% python3 -q
>>> import numpy as np
>>> from numpy import linalg as LA
>>> np.set_printoptions(precision=2, suppress=True, linewidth=100)
>>> def rnd(a):
...     return np.round(a, 2) + 0
... 
>>> M2 = np.array([[1, -2, -2, -3], [-2, -1, 2, 2], [1, 1, 3, 1], [1, 3, -3, -1]])
>>> M = np.tril(M2)
>>> M
array([[ 1,  0,  0,  0],
       [-2, -1,  0,  0],
       [ 1,  1,  3,  0],
       [ 1,  3, -3, -1]])
>>> rng = np.random.default_rng(350431)
>>> z = rng.permutation(4)
>>> z
array([3, 0, 1, 2])
>>> M2 = M[z][:, z]
>>> rnd(LA.det(M2)), rnd(LA.det(M[z]))
(np.float64(3.0), np.float64(-3.0))
>>> M2
array([[-1,  1,  3, -3],
       [ 0,  1,  0,  0],
       [ 0, -2, -1,  0],
       [ 0,  1,  1,  3]])
>>> np.allclose(M2, M)
False
>>> np.trace(M2)
np.int64(2)
>>> np.diag(M2)
array([-1,  1, -1,  3])
>>> x = np.array([3, 2, -4, 4])
>>> target = M @ x
>>> target
array([ 3, -8, -7, 17])
>>> rnd(LA.solve(M, M[:, 1]))
array([0., 1., 0., 0.])
>>> rnd(LA.solve(M, target + M[:, 0]))
array([ 4.,  2., -4.,  4.])
>>> rnd(LA.solve(M.T, M[3]))
array([0., 0., 0., 1.])
>>> rnd(LA.solve(M, 3 * target))
array([  9.,   6., -12.,  12.])
>>> M2 = M / LA.norm(M, axis=1, keepdims=True)
>>> cov = M2 @ M2.T
>>> (np.abs(cov) > 0.9).astype(int)
array([[1, 0, 0, 0],
       [0, 1, 0, 0],
       [0, 0, 1, 0],
       [0, 0, 0, 1]])
>>> rnd(cov[2])
array([ 0.3 , -0.4 ,  1.  , -0.34])
>>> X = np.array([[4.08, 2.06, -4.06], [5.95, 2.97, -5.8]])
>>> U, sig, VT = LA.svd(X)
>>> rnd(sig)
array([10.73,  0.05])
>>> M2 = U[:, :1] @ np.diag(sig[:1]) @ VT[:1]
>>> rnd(np.abs(X - M2).max())
np.float64(0.03)
>>> rnd(M2)
array([[ 4.11,  2.06, -4.03],
       [ 5.93,  2.97, -5.82]])
>>> rnd(LA.norm(X - M2) / LA.norm(X))
np.float64(0.0)
>>> U, sig = LA.svd(X)
Traceback (most recent call last):
  File "<python-input-34>", line 1, in <module>
    U, sig = LA.svd(X)
    ^^^^^^
ValueError: too many values to unpack (expected 2)
>>> U, sig, VT = LA.svd(X, full_matrices=False)
>>> rnd(VT @ VT.T)
array([[1., 0.],
       [0., 1.]])
>>> rnd(sig / sig[0])
array([1., 0.])
>>> (sig > 1e-8).sum()
np.int64(2)
>>> M2 = X / np.sqrt((X ** 2).mean(axis=1, keepdims=True))
>>> rnd(X - X.mean(axis=1, keepdims=True))
array([[ 3.39,  1.37, -4.75],
       [ 4.91,  1.93, -6.84]])
>>> LA.matrix_rank(X - X.mean(axis=1, keepdims=True))
np.int64(2)
>>> LA.matrix_rank(M2) == LA.matrix_rank(X)
np.True_
>>> rnd(M2[1])
array([ 1.17,  0.58, -1.14])
>>> w1 = np.array([[3, -3], [0, -3], [-3, -3]])
>>> beta = np.array([0, 3])
>>> hid = np.maximum(X @ w1 + beta, 0)
>>> (hid > 0).astype(int)
array([[1, 0],
       [1, 0]])
>>> LA.matrix_rank(hid)
np.int64(1)
>>> C = np.array([[2, -1], [-1, -2]])
>>> w1 @ C
array([[ 9,  3],
       [ 3,  6],
       [-3,  9]])
>>> rnd(hid @ C)
array([[ 48.84, -24.42],
       [ 70.5 , -35.25]])
>>> arr = np.loadtxt("layer17.csv", delimiter=",")
>>> rnd(arr)
array([[ 0.75,  0.15,  0.24,  0.32],
       [ 0.15,  0.82,  0.1 , -0.34],
       [ 0.24,  0.1 ,  0.08,  0.08],
       [ 0.32, -0.34,  0.08,  0.34]])
>>> x = np.array([2, 5, 0, 0])
>>> rnd((x - arr @ x) @ (arr @ x))
np.float64(0.0)
>>> P = np.triu(np.array([[-2, -1, -1, 1], [-2, 1, 1, -2], [0, -2, -2, 2], [-2, 2, 1, 1]]), 1) + np.eye(4)
>>> M2 = P @ arr @ LA.inv(P)
>>> rnd(np.trace(M2)), rnd(np.trace(arr))
(np.float64(2.0), np.float64(2.0))
>>> rnd(P @ arr - arr @ P)
array([[-0.07, -0.5 ,  0.5 , -0.34],
       [-0.4 ,  0.93, -0.75,  0.69],
       [ 0.64, -0.44,  0.3 ,  0.48],
       [ 0.  ,  0.32,  0.66, -1.16]])
>>> LA.matrix_rank(M2)
np.int64(2)
>>> M2 = arr / LA.norm(arr, axis=1, keepdims=True)
>>> cov = M2 @ M2.T
>>> rnd(np.degrees(np.arccos(np.clip(cov[2, 0], -1, 1))))
np.float64(11.45)
>>> rnd(LA.norm(M2, axis=1))
array([1., 1., 1., 1.])
>>> E = np.array([[0, 3, -4], [-1, -2, 4], [4, -3, -2]])
>>> E[:, 0] = 3 * E[:, 2]
>>> E
array([[-12,   3,  -4],
       [ 12,  -2,   4],
       [ -6,  -3,  -2]])
>>> U, sig, VT = LA.svd(E)
>>> evecs = VT[:(sig > 1e-8).sum()]
>>> x = E[0] + 5 * E[1] + rng.integers(2) * np.eye(3)[2]
>>> x
array([48., -7., 16.])
>>> LA.matrix_rank(np.vstack([E, x]))
np.int64(2)
>>> rnd(evecs.T @ evecs)
array([[0.9, 0. , 0.3],
       [0. , 1. , 0. ],
       [0.3, 0. , 0.1]])
>>> rnd(LA.norm(x - evecs.T @ evecs @ x))
np.float64(0.0)
